% python3 -q
>>> import numpy as np
>>> import numpy.linalg as la
>>> np.set_printoptions(suppress=True, linewidth=160)
>>> F = np.loadtxt("case17.csv", delimiter=",")
>>> F
array([[5., 0., 0., 4., 0., 4., 0., 0., 0., 4., 4., 0.],
       [0., 5., 0., 0., 0., 0., 4., 4., 4., 0., 0., 4.],
       [0., 0., 5., 0., 4., 0., 0., 0., 0., 0., 0., 0.],
       [4., 0., 0., 5., 0., 4., 0., 0., 0., 4., 4., 0.],
       [0., 0., 4., 0., 5., 0., 0., 0., 0., 0., 0., 0.],
       [4., 0., 0., 4., 0., 5., 0., 0., 0., 4., 4., 0.],
       [0., 4., 0., 0., 0., 0., 5., 4., 4., 0., 0., 4.],
       [0., 4., 0., 0., 0., 0., 4., 5., 4., 0., 0., 4.],
       [0., 4., 0., 0., 0., 0., 4., 4., 5., 0., 0., 4.],
       [4., 0., 0., 4., 0., 4., 0., 0., 0., 5., 4., 0.],
       [4., 0., 0., 4., 0., 4., 0., 0., 0., 4., 5., 0.],
       [0., 4., 0., 0., 0., 0., 4., 4., 4., 0., 0., 5.]])
>>> out = la.invert(F)
Traceback (most recent call last):
  File "<python-input-5>", line 1, in <module>
    out = la.invert(F)
          ^^^^^^^^^
AttributeError: module 'numpy.linalg' has no attribute 'invert'
>>> out = la.inv(F)
>>> round(float(la.det(F) * la.det(out)), 3)
1.0
>>> np.round(la.cond(F), 3)
np.float64(21.0)
>>> round(float(la.slogdet(F)[0]), 3)
1.0
>>> out.round(3)
array([[ 0.81 ,  0.   ,  0.   , -0.19 ,  0.   , -0.19 ,  0.   ,  0.   ,  0.   , -0.19 , -0.19 ,  0.   ],
       [ 0.   ,  0.81 ,  0.   ,  0.   ,  0.   ,  0.   , -0.19 , -0.19 , -0.19 ,  0.   ,  0.   , -0.19 ],
       [ 0.   ,  0.   ,  0.556,  0.   , -0.444,  0.   ,  0.   ,  0.   ,  0.   ,  0.   ,  0.   ,  0.   ],
       [-0.19 ,  0.   ,  0.   ,  0.81 ,  0.   , -0.19 ,  0.   ,  0.   ,  0.   , -0.19 , -0.19 ,  0.   ],
       [ 0.   ,  0.   , -0.444,  0.   ,  0.556,  0.   ,  0.   ,  0.   ,  0.   ,  0.   ,  0.   ,  0.   ],
       [-0.19 ,  0.   ,  0.   , -0.19 ,  0.   ,  0.81 ,  0.   ,  0.   ,  0.   , -0.19 , -0.19 ,  0.   ],
       [ 0.   , -0.19 ,  0.   ,  0.   ,  0.   ,  0.   ,  0.81 , -0.19 , -0.19 ,  0.   ,  0.   , -0.19 ],
       [ 0.   , -0.19 ,  0.   ,  0.   ,  0.   ,  0.   , -0.19 ,  0.81 , -0.19 ,  0.   ,  0.   , -0.19 ],
       [ 0.   , -0.19 ,  0.   ,  0.   ,  0.   ,  0.   , -0.19 , -0.19 ,  0.81 ,  0.   ,  0.   , -0.19 ],
       [-0.19 ,  0.   ,  0.   , -0.19 ,  0.   , -0.19 ,  0.   ,  0.   ,  0.   ,  0.81 , -0.19 ,  0.   ],
       [-0.19 ,  0.   ,  0.   , -0.19 ,  0.   , -0.19 ,  0.   ,  0.   ,  0.   , -0.19 ,  0.81 ,  0.   ],
       [ 0.   , -0.19 ,  0.   ,  0.   ,  0.   ,  0.   , -0.19 , -0.19 , -0.19 ,  0.   ,  0.   ,  0.81 ]])
>>> np.round(la.inv(out), 3)
array([[5., 0., 0., 4., 0., 4., 0., 0., 0., 4., 4., 0.],
       [0., 5., 0., 0., 0., 0., 4., 4., 4., 0., 0., 4.],
       [0., 0., 5., 0., 4., 0., 0., 0., 0., 0., 0., 0.],
       [4., 0., 0., 5., 0., 4., 0., 0., 0., 4., 4., 0.],
       [0., 0., 4., 0., 5., 0., 0., 0., 0., 0., 0., 0.],
       [4., 0., 0., 4., 0., 5., 0., 0., 0., 4., 4., 0.],
       [0., 4., 0., 0., 0., 0., 5., 4., 4., 0., 0., 4.],
       [0., 4., 0., 0., 0., 0., 4., 5., 4., 0., 0., 4.],
       [0., 4., 0., 0., 0., 0., 4., 4., 5., 0., 0., 4.],
       [4., 0., 0., 4., 0., 4., 0., 0., 0., 5., 4., 0.],
       [4., 0., 0., 4., 0., 4., 0., 0., 0., 4., 5., 0.],
       [0., 4., 0., 0., 0., 0., 4., 4., 4., 0., 0., 5.]])
>>> np.round(F @ out, 3) + 0
array([[1., 0., 0., 0., 0., 0., 0., 0., 0., 0., 0., 0.],
       [0., 1., 0., 0., 0., 0., 0., 0., 0., 0., 0., 0.],
       [0., 0., 1., 0., 0., 0., 0., 0., 0., 0., 0., 0.],
       [0., 0., 0., 1., 0., 0., 0., 0., 0., 0., 0., 0.],
       [0., 0., 0., 0., 1., 0., 0., 0., 0., 0., 0., 0.],
       [0., 0., 0., 0., 0., 1., 0., 0., 0., 0., 0., 0.],
       [0., 0., 0., 0., 0., 0., 1., 0., 0., 0., 0., 0.],
       [0., 0., 0., 0., 0., 0., 0., 1., 0., 0., 0., 0.],
       [0., 0., 0., 0., 0., 0., 0., 0., 1., 0., 0., 0.],
       [0., 0., 0., 0., 0., 0., 0., 0., 0., 1., 0., 0.],
       [0., 0., 0., 0., 0., 0., 0., 0., 0., 0., 1., 0.],
       [0., 0., 0., 0., 0., 0., 0., 0., 0., 0., 0., 1.]])
>>> F @ F
array([[89.,  0.,  0., 88.,  0., 88.,  0.,  0.,  0., 88., 88.,  0.],
       [ 0., 89.,  0.,  0.,  0.,  0., 88., 88., 88.,  0.,  0., 88.],
       [ 0.,  0., 41.,  0., 40.,  0.,  0.,  0.,  0.,  0.,  0.,  0.],
       [88.,  0.,  0., 89.,  0., 88.,  0.,  0.,  0., 88., 88.,  0.],
       [ 0.,  0., 40.,  0., 41.,  0.,  0.,  0.,  0.,  0.,  0.,  0.],
       [88.,  0.,  0., 88.,  0., 89.,  0.,  0.,  0., 88., 88.,  0.],
       [ 0., 88.,  0.,  0.,  0.,  0., 89., 88., 88.,  0.,  0., 88.],
       [ 0., 88.,  0.,  0.,  0.,  0., 88., 89., 88.,  0.,  0., 88.],
       [ 0., 88.,  0.,  0.,  0.,  0., 88., 88., 89.,  0.,  0., 88.],
       [88.,  0.,  0., 88.,  0., 88.,  0.,  0.,  0., 89., 88.,  0.],
       [88.,  0.,  0., 88.,  0., 88.,  0.,  0.,  0., 88., 89.,  0.],
       [ 0., 88.,  0.,  0.,  0.,  0., 88., 88., 88.,  0.,  0., 89.]])
>>> A = np.array([[0.5, 0.0, -0.4, -0.5, -1.1, 0.5, 2.3, 0.3, 1.4, 1.5, -0.1, -1.5],
...     [-0.3, 1.1, 0.2, 0.4, -0.2, -0.7, 0.6, 0.8, -0.6, -0.4, 0.7, -0.2],
...     [-0.6, 0.3, 1.1, 0.4, -0.5, -0.9, -0.2, 1.2, -0.2, 1.1, -0.5, 1.3],
...     [1.7, 0.7, -0.2, 0.9, -0.6, -1.3, -0.7, 1.1, -0.3, 0.7, -2.6, -0.8],
...     [2.1, -1.6, 2.1, 0.2, 0.6, 1.3, 0.1, 1.0, 0.4, -0.5, -0.6, 0.5]])
>>> rng = np.random.default_rng(80)
>>> A[0] = A[1] + 0.1 * rng.normal(size=12)
>>> A.round(3)
array([[-0.204,  1.059,  0.142,  0.28 , -0.318, -0.445,  0.613,  0.811, -0.513, -0.371,  0.607, -0.299],
       [-0.3  ,  1.1  ,  0.2  ,  0.4  , -0.2  , -0.7  ,  0.6  ,  0.8  , -0.6  , -0.4  ,  0.7  , -0.2  ],
       [-0.6  ,  0.3  ,  1.1  ,  0.4  , -0.5  , -0.9  , -0.2  ,  1.2  , -0.2  ,  1.1  , -0.5  ,  1.3  ],
       [ 1.7  ,  0.7  , -0.2  ,  0.9  , -0.6  , -1.3  , -0.7  ,  1.1  , -0.3  ,  0.7  , -2.6  , -0.8  ],
       [ 2.1  , -1.6  ,  2.1  ,  0.2  ,  0.6  ,  1.3  ,  0.1  ,  1.   ,  0.4  , -0.5  , -0.6  ,  0.5  ]])
>>> la.matrix_rank(A, rtol=0.1)
np.int64(4)
>>> np.argsort(-la.norm(A, axis=0).round(6), kind="stable")[:3]
array([10,  0,  2])
>>> la.cond(A) > 100
np.False_
>>> [round(float(x), 3) for x in la.svd(A, compute_uv=False)[:3]]
[4.312, 3.95, 2.765]
>>> round(float(la.norm(A, 2) / la.norm(A)), 3)
0.632
>>> Uu, sig, Vt = la.svd(A)
>>> np.argmax(sig[:-1] / (sig[1:] + 1e-6)) + 1
np.int64(4)
>>> sig.round(3)
array([4.312, 3.95 , 2.765, 2.157, 0.207])
>>> out = Uu[:, :4] @ np.diag(sig[:4]) @ Vt[:4]
>>> la.matrix_rank(out)
np.int64(4)
>>> arr = np.loadtxt("m.csv", delimiter=",")
>>> arr
array([[ 5.,  6.,  7.,  8.,  9., 10., 11., 12., 13.],
       [14., 15., 16., 17., 18., 19., 20., 21., 22.],
       [23., 24., 25., 26., 27., 28., 29., 30., 31.],
       [32., 33., 34., 35., 36., 37., 38., 39., 40.],
       [41., 42., 43., 44., 45., 46., 47., 48., 49.],
       [50., 51., 52., 53., 54., 55., 56., 57., 58.],
       [59., 60., 61., 62., 63., 64., 65., 66., 67.],
       [68., 69., 70., 71., 72., 73., 74., 75., 76.],
       [77., 78., 79., 80., 81., 82., 83., 84., 85.],
       [86., 87., 88., 89., 90., 91., 92., 93., 94.]])
>>> out = arr + rng.integers(-2, 3, (10, 2)) @ rng.integers(-2, 3, (2, 9))
>>> out
array([[ 8.,  5.,  6., 12.,  9., 12.,  8., 11., 14.],
       [ 9., 15., 18., 11., 18., 15., 24., 22., 22.],
       [20., 20., 27., 24., 27., 24., 29., 29., 35.],
       [27., 33., 36., 29., 36., 33., 42., 40., 40.],
       [43., 43., 42., 46., 45., 48., 46., 48., 48.],
       [48., 50., 53., 51., 54., 53., 57., 57., 59.],
       [58., 57., 62., 62., 63., 62., 64., 65., 70.],
       [65., 65., 72., 69., 72., 69., 74., 74., 80.],
       [73., 81., 80., 74., 81., 80., 88., 86., 82.],
       [85., 89., 88., 87., 90., 91., 94., 94., 92.]])
>>> out - arr
array([[ 3., -1., -1.,  4.,  0.,  2., -3., -1.,  1.],
       [-5.,  0.,  2., -6.,  0., -4.,  4.,  1.,  0.],
       [-3., -4.,  2., -2.,  0., -4.,  0., -1.,  4.],
       [-5.,  0.,  2., -6.,  0., -4.,  4.,  1.,  0.],
       [ 2.,  1., -1.,  2.,  0.,  2., -1.,  0., -1.],
       [-2., -1.,  1., -2.,  0., -2.,  1.,  0.,  1.],
       [-1., -3.,  1.,  0.,  0., -2., -1., -1.,  3.],
       [-3., -4.,  2., -2.,  0., -4.,  0., -1.,  4.],
       [-4.,  3.,  1., -6.,  0., -2.,  5.,  2., -3.],
       [-1.,  2.,  0., -2.,  0.,  0.,  2.,  1., -2.]])
>>> np.round(la.svd(out - arr, compute_uv=False), 3) + 0
array([19.82 , 12.537,  0.   ,  0.   ,  0.   ,  0.   ,  0.   ,  0.   ,  0.   ])
>>> la.matrix_rank(out - arr, tol=1e-8)
np.int64(2)
>>> m1 = np.loadtxt("sample15.csv", delimiter=",")
>>> m1.round(3)
array([[0.25 , 0.25 , 0.   , 0.25 , 0.125, 0.125],
       [0.   , 0.6  , 0.2  , 0.2  , 0.   , 0.   ],
       [0.091, 0.182, 0.273, 0.091, 0.182, 0.182],
       [0.167, 0.167, 0.333, 0.167, 0.167, 0.   ],
       [0.222, 0.111, 0.222, 0.222, 0.111, 0.111],
       [0.125, 0.25 , 0.125, 0.   , 0.25 , 0.25 ]])
>>> x0 = np.array([5, 5, 2, 3, 0, 4])
>>> h = np.maximum(m1 @ x0, 0)
>>> np.round(m1 * (h > 1e-9)[:, None], 3)
array([[0.25 , 0.25 , 0.   , 0.25 , 0.125, 0.125],
       [0.   , 0.6  , 0.2  , 0.2  , 0.   , 0.   ],
       [0.091, 0.182, 0.273, 0.091, 0.182, 0.182],
       [0.167, 0.167, 0.333, 0.167, 0.167, 0.   ],
       [0.222, 0.111, 0.222, 0.222, 0.111, 0.111],
       [0.125, 0.25 , 0.125, 0.   , 0.25 , 0.25 ]])
>>> h.round(3)
array([3.75 , 4.   , 2.909, 2.833, 3.222, 3.125])
>>> np.round(np.tanh(m1 @ x0), 3)
array([0.999, 0.999, 0.994, 0.993, 0.997, 0.996])
>>> np.round(np.maximum(m1 @ x0, 0) - np.maximum(-m1 @ x0, 0), 3)
array([3.75 , 4.   , 2.909, 2.833, 3.222, 3.125])
>>> z = rng.permutation(6)
>>> z
array([2, 5, 3, 4, 1, 0])
>>> out = m1[z][:, z]
>>> out.round(3)
array([[0.273, 0.182, 0.091, 0.182, 0.182, 0.091],
       [0.125, 0.25 , 0.   , 0.25 , 0.25 , 0.125],
       [0.333, 0.   , 0.167, 0.167, 0.167, 0.167],
       [0.222, 0.111, 0.222, 0.111, 0.111, 0.222],
       [0.2  , 0.   , 0.2  , 0.   , 0.6  , 0.   ],
       [0.   , 0.125, 0.25 , 0.125, 0.25 , 0.25 ]])
>>> np.round(np.sort(np.abs(la.eigvals(out))), 3)
array([0.037, 0.108, 0.229, 0.229, 0.373, 1.   ])
>>> def softmax(z):
...     e = np.exp(z - z.max(axis=-1, keepdims=True))
...     return e / e.sum(axis=-1, keepdims=True)
... 
>>> np.round(softmax(m1).sum(axis=1), 3)
array([1., 1., 1., 1., 1., 1.])
>>> np.round(softmax(10 * m1[3]), 3)
array([0.105, 0.105, 0.558, 0.105, 0.105, 0.02 ])
>>> scores = m1 @ m1.T / np.sqrt(6)
>>> np.round(softmax(scores), 3)
array([[0.17 , 0.169, 0.164, 0.165, 0.166, 0.166],
       [0.165, 0.182, 0.164, 0.165, 0.162, 0.163],
       [0.164, 0.167, 0.168, 0.167, 0.166, 0.167],
       [0.164, 0.168, 0.167, 0.17 , 0.167, 0.164],
       [0.167, 0.166, 0.166, 0.168, 0.168, 0.165],
       [0.166, 0.167, 0.168, 0.165, 0.165, 0.17 ]])
>>> softmax(scores).round(6).argmax(axis=1)
array([0, 1, 2, 3, 3, 5])
>>> W0 = np.load("arr.npy")
>>> W0
array([[3, 2, 0, 4, 3, 2, 5, 5, 3, 2, 3, 4],
       [2, 3, 2, 0, 4, 3, 2, 5, 5, 3, 2, 3],
       [0, 2, 3, 2, 0, 4, 3, 2, 5, 5, 3, 2],
       [4, 0, 2, 3, 2, 0, 4, 3, 2, 5, 5, 3],
       [3, 4, 0, 2, 3, 2, 0, 4, 3, 2, 5, 5],
       [2, 3, 4, 0, 2, 3, 2, 0, 4, 3, 2, 5],
       [5, 2, 3, 4, 0, 2, 3, 2, 0, 4, 3, 2],
       [5, 5, 2, 3, 4, 0, 2, 3, 2, 0, 4, 3],
       [3, 5, 5, 2, 3, 4, 0, 2, 3, 2, 0, 4],
       [2, 3, 5, 5, 2, 3, 4, 0, 2, 3, 2, 0],
       [3, 2, 3, 5, 5, 2, 3, 4, 0, 2, 3, 2],
       [4, 3, 2, 3, 5, 5, 2, 3, 4, 0, 2, 3]])
>>> out = W0 / np.sqrt((W0 ** 2).mean(axis=1, keepdims=True))
>>> la.matrix_rank(W0 - W0.mean(axis=1, keepdims=True))
np.int64(11)
>>> z = rng.permutation(12)
>>> z
array([ 0,  4,  6,  5, 10,  2,  7, 11,  1,  3,  8,  9])
>>> out = W0[z][:, z]
>>> out
array([[3, 3, 5, 2, 3, 0, 5, 4, 2, 4, 3, 2],
       [3, 3, 0, 2, 5, 0, 4, 5, 4, 2, 3, 2],
       [5, 0, 3, 2, 3, 3, 2, 2, 2, 4, 0, 4],
       [2, 2, 2, 3, 2, 4, 0, 5, 3, 0, 4, 3],
       [3, 5, 3, 2, 3, 3, 4, 2, 2, 5, 0, 2],
       [0, 0, 3, 4, 3, 3, 2, 2, 2, 2, 5, 5],
       [5, 4, 2, 0, 4, 2, 3, 3, 5, 3, 2, 0],
       [4, 5, 2, 5, 2, 2, 3, 3, 3, 3, 4, 0],
       [2, 4, 2, 3, 2, 2, 5, 3, 3, 0, 5, 3],
       [4, 2, 4, 0, 5, 2, 3, 3, 0, 3, 2, 5],
       [3, 3, 0, 4, 0, 5, 2, 4, 5, 2, 3, 2],
       [2, 2, 4, 3, 2, 5, 0, 0, 3, 5, 2, 3]])
>>> np.allclose(out, W0)
False
